$ ipython --no-banner

In [1]: import numpy as np

In [2]: np.set_printoptions(suppress=True, linewidth=100)

In [3]: tidy = lambda a: np.round(a, 1) + 0

In [4]: A = np.minimum.outer(np.arange(1, 5), np.arange(1, 5)) * -3

In [5]: print(A)
[[ -3  -3  -3  -3]
 [ -3  -6  -6  -6]
 [ -3  -6  -9  -9]
 [ -3  -6  -9 -12]]

In [6]: # symmetric, so the eigenvalues are real

In [7]: ev, evecs = np.linalg.eigh(A)

In [8]: x = np.array([-8, -2, 8, 6])

In [9]: print(x @ A @ x / (x @ x), tidy(ev[0]), tidy(ev[-1]))
-7.0 -24.9 -0.8

In [10]: print(x @ A @ x)
-1176

In [11]: q, R = np.linalg.qr(A)

In [12]: print(tidy(np.trace(q @ q.T)))
4.0

In [13]: print(q.shape, R.shape)
(4, 4) (4, 4)

In [14]: print(tidy(q @ R))
[[ -3.  -3.  -3.  -3.]
 [ -3.  -6.  -6.  -6.]
 [ -3.  -6.  -9.  -9.]
 [ -3.  -6.  -9. -12.]]

In [15]: print(tidy(np.abs(np.diag(R))))
[6.  2.6 2.4 2.1]

In [16]: print(tidy(R))
[[ 6.  10.5 13.5 15. ]
 [ 0.   2.6  4.3  5.2]
 [ 0.   0.   2.4  3.7]
 [ 0.   0.   0.  -2.1]]

In [17]: print(np.allclose(R.T @ R, A.T @ A))
True

In [18]: hat = np.triu(np.array([[-1, 1, -1, 0], [-1, 1, 0, 2], [1, 0, 1, 1], [3, 2, 1, 3]]), 1) + np.eye(4)

In [19]: Y = hat @ A @ np.linalg.inv(hat)

In [20]: print(Y)
[[ -3.   0.  -3.   3.]
 [ -9.  -9. -33.  21.]
 [ -6.  -6. -24.  15.]
 [ -3.  -3. -12.   6.]]

In [21]: print(tidy(np.linalg.det(Y)))
81.0

In [22]: x = np.array([-2, 2, -2, -2])

In [23]: y = A @ x

In [24]: print(y)
[12 18 30 36]

In [25]: print(tidy(np.linalg.solve(A, 5 * y)))
[-10.  10. -10. -10.]

In [26]: K = np.loadtxt("x.csv", delimiter=",")

In [27]: print(K)
[[0. 0. 0. 0. 0. 0. 0. 0. 1.]
 [0. 0. 1. 0. 0. 0. 0. 0. 0.]
 [0. 0. 0. 0. 1. 0. 0. 0. 0.]
 [0. 1. 0. 0. 0. 0. 0. 0. 0.]
 [1. 0. 0. 0. 0. 0. 0. 0. 0.]
 [0. 0. 0. 0. 0. 0. 1. 0. 0.]
 [0. 0. 0. 0. 0. 0. 0. 1. 0.]
 [0. 0. 0. 1. 0. 0. 0. 0. 0.]
 [0. 0. 0. 0. 0. 1. 0. 0. 0.]]

In [28]: u = np.array([0, 0, 3, 0, 2, 5, 5, 3, 1])

In [29]: Y = K + np.outer(u, np.eye(9)[5])

In [30]: print(tidy(np.linalg.det(Y) / np.linalg.det(K)), tidy(1 + np.linalg.solve(K, u)[5]))
2.0 2.0

In [31]: mat = np.load("m.npy")

In [32]: print(mat)
[[0 0 0]
 [0 0 1]
 [0 1 0]]

In [33]: print(np.argsort(-np.linalg.norm(mat, axis=0).round(6), kind="stable")[:3])
[1 2 0]

In [34]: print([round(float(x), 1) for x in np.linalg.svd(mat, compute_uv=False)[:3]])
[1.0, 1.0, 0.0]

In [35]: print(tidy(np.sort(np.abs(np.linalg.eigvals(mat)))))
[0. 1. 1.]

In [36]: print(np.linalg.matrix_power(mat, 2))
[[0 0 0]
 [0 1 0]
 [0 0 1]]

In [37]: print(tidy(np.abs(np.linalg.eigvals(mat)).max()))
1.0

In [38]: print(tidy(np.linalg.eigvalsh(mat).min()))
-1.0

In [39]: print(np.all(np.linalg.eigvalsh(mat) > 0))
False

In [40]: print([round(float(np.linalg.det(mat[:i, :i])), 2) + 0 for i in range(1, 4)])
[0.0, 0.0, 0.0]

In [41]: r = np.linalg.matrix_rank(mat)

In [42]: print(r)
2

In [43]: N = np.linalg.svd(mat)[2][r:].T

In [44]: print([int(np.linalg.matrix_rank(mat[:i])) for i in range(1, len(mat) + 1)])
[0, 1, 2]

In [45]: print(np.allclose(mat @ N, 0))
True

In [46]: print(np.linalg.matrix_rank(mat.T @ mat), np.linalg.matrix_rank(mat @ mat.T))
2 2

In [47]: print(N[:, 0] / N[np.abs(N[:, 0]).round(6).argmax(), 0])
[1. 0. 0.]

In [48]: print(N.shape)
(3, 1)

In [49]: theta = np.radians(45)

In [50]: R = np.eye(3)

In [51]: R[2, 2] = R[0, 0] = np.cos(theta)

In [52]: R[2, 0], R[0, 2] = -np.sin(theta), np.sin(theta)

In [53]: print(tidy(R))
[[ 0.7  0.   0.7]
 [ 0.   1.   0. ]
 [-0.7  0.   0.7]]

In [54]: Y = mat @ R.T

In [55]: print(tidy(np.linalg.svd(mat, compute_uv=False)), tidy(np.linalg.svd(Y, compute_uv=False)))
[1. 1. 0.] [1. 1. 0.]

In [56]: print(np.allclose(np.linalg.norm(mat, axis=1), np.linalg.norm(Y, axis=1)))
True

In [57]: print(tidy(np.linalg.det(R)), tidy(np.trace(R)))
1.0 2.4

In [58]: X = np.loadtxt("layer2.csv", delimiter=",")

In [59]: print(tidy(X))
[[-0.3  0.2  0.1  0.1  0.1  0.1  0.8 -0.1  0.1]
 [ 0.4 -0.3 -0.1  0.3  0.   0.4  0.2  0.6 -0.3]
 [-0.3 -0.2  0.  -0.4 -0.3  0.4 -0.2 -0.2 -0.4]
 [ 0.3 -0.3  0.6 -0.1  0.6  0.1  0.  -0.3 -0.1]
 [ 0.4  0.   0.1 -0.3 -0.3  0.4  0.1 -0.1  0.7]
 [-0.4 -0.4 -0.1 -0.3  0.3 -0.1 -0.1  0.6  0.4]
 [ 0.2  0.3  0.   0.3  0.  -0.2 -0.3  0.   0.2]
 [ 0.  -0.5  0.4  0.1 -0.5 -0.5  0.1  0.1  0. ]
 [ 0.2  0.5  0.3 -0.6  0.  -0.2  0.2  0.4 -0.3]
 [-0.4  0.2  0.6  0.3 -0.1  0.4 -0.3  0.2  0.1]]

In [60]: Y = np.array([[3, 1],
    ...:     [0, 3],
    ...:     [2, 0],
    ...:     [2, 1],
    ...:     [0, 3],
    ...:     [3, 0],
    ...:     [2, 0],
    ...:     [3, 0],
    ...:     [1, 1]])

In [61]: print(tidy(Y.T @ X.T))
[[ 1.4  4.7 -2.1  0.8  2.6 -0.5  0.3  0.2  0.7  1.9]
 [ 0.6 -0.5 -2.6  0.9 -0.2 -0.4  1.8 -2.9  0.9  0.4]]

In [62]: print(tidy(np.einsum("ij,ij->i", X, X)))
[0.9 1.  0.8 1.  1.  1.  0.4 1.  1.  1. ]

In [63]: print(tidy(np.einsum("ij->j", X)))
[ 0.1 -0.3  1.9 -0.7 -0.2  0.8  0.3  1.2  0.4]
